$ ipython --no-banner

In [1]: import numpy as np

In [2]: np.set_printoptions(precision=3, suppress=True, linewidth=140, legacy="1.25")

In [3]: q, _ = np.linalg.qr(np.array([[0.3, 0.8, 0.6, 0.6],
   ...:     [1.3, -0.1, 0.5, -1.0],
   ...:     [1.3, -0.1, -0.3, 1.4],
   ...:     [1.3, 0.3, -0.4, 0.6]]))

In [4]: K = q[:, :2]

In [5]: K
Out[5]: 
array([[-0.132,  0.915],
       [-0.572, -0.227],
       [-0.572, -0.227],
       [-0.572,  0.243]])

In [6]: print(np.round(K[:, 1] @ K[:, 0], 3))
-0.0

In [7]: print(np.linalg.pinv(K))
[[-0.132 -0.572 -0.572 -0.572]
 [ 0.915 -0.227 -0.227  0.243]]

In [8]: np.linalg.norm(K, axis=0)
Out[8]: array([1., 1.])

In [9]: K @ K.T
Out[9]: 
array([[ 0.855, -0.132, -0.132,  0.298],
       [-0.132,  0.379,  0.379,  0.272],
       [-0.132,  0.379,  0.379,  0.272],
       [ 0.298,  0.272,  0.272,  0.387]])

In [10]: rng = np.random.default_rng(9391)

In [11]: M2 = K + rng.integers(-2, 3, (4, 1)) @ rng.integers(-2, 3, (1, 2))

In [12]: print(M2)
[[-4.132  0.915]
 [-2.572 -0.227]
 [-0.572 -0.227]
 [ 3.428  0.243]]

In [13]: np.abs(M2 - K).sum(axis=1)
Out[13]: array([4., 2., 0., 4.])

In [14]: np.linalg.svd(M2 - K, compute_uv=False)
Out[14]: array([6., 0.])

In [15]: M2 = K / np.sqrt((K ** 2).mean(axis=1, keepdims=True))

In [16]: np.linalg.norm(M2, axis=1)
Out[16]: array([1.414, 1.414, 1.414, 1.414])

In [17]: K - K.mean(axis=1, keepdims=True)
Out[17]: 
array([[-0.524,  0.524],
       [-0.173,  0.173],
       [-0.173,  0.173],
       [-0.408,  0.408]])
